$ python3 -q
>>> import numpy as np
>>> np.set_printoptions(suppress=True, linewidth=200)
>>> def rd(a):
...     return np.round(a, 2) + 0
... 
>>> J = np.array([[1.0, 0.0, 0.0], [0.33, 0.67, 0.0], [0.0, 0.5, 0.5]])
>>> # triangular, det is the product of the diagonal
>>> theta = np.radians(56)
>>> r_ = np.eye(3)
>>> r_[1, 1] = r_[2, 2] = np.cos(theta)
>>> r_[1, 2], r_[2, 1] = -np.sin(theta), np.sin(theta)
>>> rd(r_)
array([[ 1.  ,  0.  ,  0.  ],
       [ 0.  ,  0.56, -0.83],
       [ 0.  ,  0.83,  0.56]])
>>> B = J @ r_.T
>>> np.allclose(J @ J.T, B @ B.T)
True
>>> np.allclose(np.linalg.norm(J, axis=1), np.linalg.norm(B, axis=1))
True
>>> rd(np.linalg.svd(J, compute_uv=False)), rd(np.linalg.svd(B, compute_uv=False))
(array([1.1 , 0.84, 0.36]), array([1.1 , 0.84, 0.36]))
>>> rd(np.linalg.det(r_)), rd(np.trace(r_))
(np.float64(1.0), np.float64(2.12))
>>> def softmax(z):
...     e = np.exp(z - z.max(axis=-1, keepdims=True))
...     return e / e.sum(axis=-1, keepdims=True)
... 
>>> rd(softmax(10 * J[2]))
array([0. , 0.5, 0.5])
>>> rd(softmax(J[2] + -1))
array([0.23, 0.38, 0.38])
>>> rd(softmax(J).sum(axis=1))
array([1., 1., 1.])
>>> S = J @ J.T / np.sqrt(3)
>>> softmax(S).round(6).argmax(axis=1)
array([0, 1, 2])
>>> rd(softmax(S + np.triu(np.full(S.shape, -np.inf), 1)))
array([[1.  , 0.  , 0.  ],
       [0.47, 0.53, 0.  ],
       [0.28, 0.34, 0.38]])
>>> q = J.astype(float).copy()
>>> for j in range(3):
...     q[:, j] -= q[:, :j] @ (q[:, :j].T @ q[:, j])
...     q[:, j] /= np.linalg.norm(q[:, j])
... 
>>> rd(q.T @ J)
array([[1.05, 0.21, 0.  ],
       [0.  , 0.81, 0.31],
       [0.  , 0.  , 0.39]])
>>> data = np.load("m.npy")
>>> data
array([[ 0., -2., -3.,  3.],
       [-2.,  0.,  0.,  0.],
       [-3.,  0.,  0.,  0.],
       [ 3.,  0.,  0.,  0.]])
>>> # null space of dimension 2
>>> np.allclose(data[:-1].T @ np.linalg.lstsq(data[:-1].T, data[-1])[0], data[-1])
True
>>> np.abs(np.diag(np.linalg.qr(data)[1])) > 1e-9
array([ True,  True, False, False])
>>> np.unique(data.round(6), axis=0).shape
(4, 4)
>>> Uu, sv, Vh = np.linalg.svd(data)
>>> rd(sv)
array([4.69, 4.69, 0.  , 0.  ])
>>> np.argmax(sv[:-1] / (sv[1:] + 1e-6)) + 1
np.int64(2)
>>> B = Uu[:, :2] @ np.diag(sv[:2]) @ Vh[:2]
>>> rd(np.linalg.norm(data - B) / np.linalg.norm(data))
np.float64(0.0)
>>> rd(np.linalg.norm(data - B, 2)), rd(sv[2])
(np.float64(0.0), np.float64(0.0))
>>> rd(np.abs(data - B).max())
np.float64(0.0)
>>> np.linalg.matrix_rank(B)
np.int64(2)
>>> np.linalg.matrix_rank(data, rtol=0.05)
np.int64(2)
>>> rd(B)
array([[ 0., -2., -3.,  3.],
       [-2.,  0.,  0.,  0.],
       [-3.,  0.,  0.,  0.],
       [ 3.,  0.,  0.,  0.]])
>>> rd(np.linalg.det(data))
np.float64(0.0)
>>> (data - data.T) / 2
array([[0., 0., 0., 0.],
       [0., 0., 0., 0.],
       [0., 0., 0., 0.],
       [0., 0., 0., 0.]])
>>> data @ data
array([[22.,  0.,  0.,  0.],
       [ 0.,  4.,  6., -6.],
       [ 0.,  6.,  9., -9.],
       [ 0., -6., -9.,  9.]])
>>> rd(np.sort(np.abs(np.linalg.eigvals(data))))
array([0.  , 0.  , 4.69, 4.69])
>>> np.allclose(data @ data.T, data.T @ data)
True
>>> (data + data.T) / 2
array([[ 0., -2., -3.,  3.],
       [-2.,  0.,  0.,  0.],
       [-3.,  0.,  0.,  0.],
       [ 3.,  0.,  0.,  0.]])
>>> np.all(np.linalg.eigvalsh(data) > 0)
np.False_
>>> rd(np.linalg.eigvalsh(data).min())
np.float64(-4.69)
>>> [round(float(np.linalg.det(data[:i, :i])), 2) + 0 for i in range(1, 5)]
[0.0, -4.0, 0.0, 0.0]
>>> Uu, sv, Vh = np.linalg.svd(data)
>>> V = Vh[:(sv > 1e-8).sum()]
>>> rng = np.random.default_rng(940114)
>>> x0 = data[2] + 2 * data[0] + rng.integers(2) * np.eye(4)[1]
>>> x0
array([-3., -3., -6.,  6.])
>>> np.allclose(V.T @ V @ x0, x0)
False
>>> rd(np.linalg.norm(x0 - V.T @ V @ x0))
np.float64(0.9)
>>> rd(np.diag(V.T @ V))
array([1.  , 0.18, 0.41, 0.41])
>>> X = np.load("sample15.npy")
>>> X
array([[ 6, -3],
       [ 6, -3]])
>>> B = data / np.sqrt((data ** 2).mean(axis=1, keepdims=True))
>>> B[3]
array([2., 0., 0., 0.])
>>> np.linalg.matrix_rank(data - data.mean(axis=1, keepdims=True))
np.int64(2)
>>> data - data.mean(axis=1, keepdims=True)
array([[ 0.5 , -1.5 , -2.5 ,  3.5 ],
       [-1.5 ,  0.5 ,  0.5 ,  0.5 ],
       [-2.25,  0.75,  0.75,  0.75],
       [ 2.25, -0.75, -0.75, -0.75]])
>>> rank = np.linalg.matrix_rank(X)
>>> rank
np.int64(1)
>>> null = np.linalg.svd(X)[2][rank:].T
>>> null.shape
(2, 1)
>>> rd(np.linalg.eigvals(X).sum().real)
np.float64(3.0)
>>> np.einsum("ii->", X)
np.int64(3)
>>> np.kron(np.eye(2, dtype=int), X)
array([[ 6, -3,  0,  0],
       [ 6, -3,  0,  0],
       [ 0,  0,  6, -3],
       [ 0,  0,  6, -3]])
>>> np.einsum("ij,ji->", X, X)
np.int64(9)
>>> rd(np.linalg.det(X.T))
np.float64(0.0)
>>> B = X + rng.integers(-2, 3, (2, 1)) @ rng.integers(-2, 3, (1, 2))
>>> B
array([[ 5, -3],
       [ 7, -3]])
>>> np.linalg.matrix_rank(B - X, tol=1e-8)
np.int64(1)
>>> rd(np.linalg.svd(B - X, compute_uv=False))
array([1.41, 0.  ])
>>> m1 = np.load("layer5.npy")
>>> m1
array([[-0.7, -0.7, -1.4,  1.3],
       [ 0.9, -0.6,  0.6, -0.9]])
>>> B = m1 / np.linalg.norm(m1, axis=1, keepdims=True)
>>> gram = B @ B.T
>>> rd(gram)
array([[ 1.  , -0.67],
       [-0.67,  1.  ]])
>>> rd(np.linalg.norm(B, axis=1))
array([1., 1.])
>>> rd(np.degrees(np.arccos(np.clip(gram[0, 1], -1, 1))))
np.float64(132.41)
>>> f, v = m1[0], m1[1]
>>> f @ f
np.float64(4.63)
>>> f @ v
np.float64(-2.22)
>>> p = (f @ v) / (f @ f) * f
>>> rd((v - p) @ f)
np.float64(0.0)
>>> rd(np.outer(f, v))
array([[-0.63,  0.42, -0.42,  0.63],
       [-0.63,  0.42, -0.42,  0.63],
       [-1.26,  0.84, -0.84,  1.26],
       [ 1.17, -0.78,  0.78, -1.17]])
>>> rd(np.linalg.norm(f + v) ** 2 + np.linalg.norm(f - v) ** 2)
np.float64(13.94)
>>> rd(p)
array([ 0.34,  0.34,  0.67, -0.62])
>>> np.linalg.matrix_rank(np.outer(f, v))
np.int64(1)
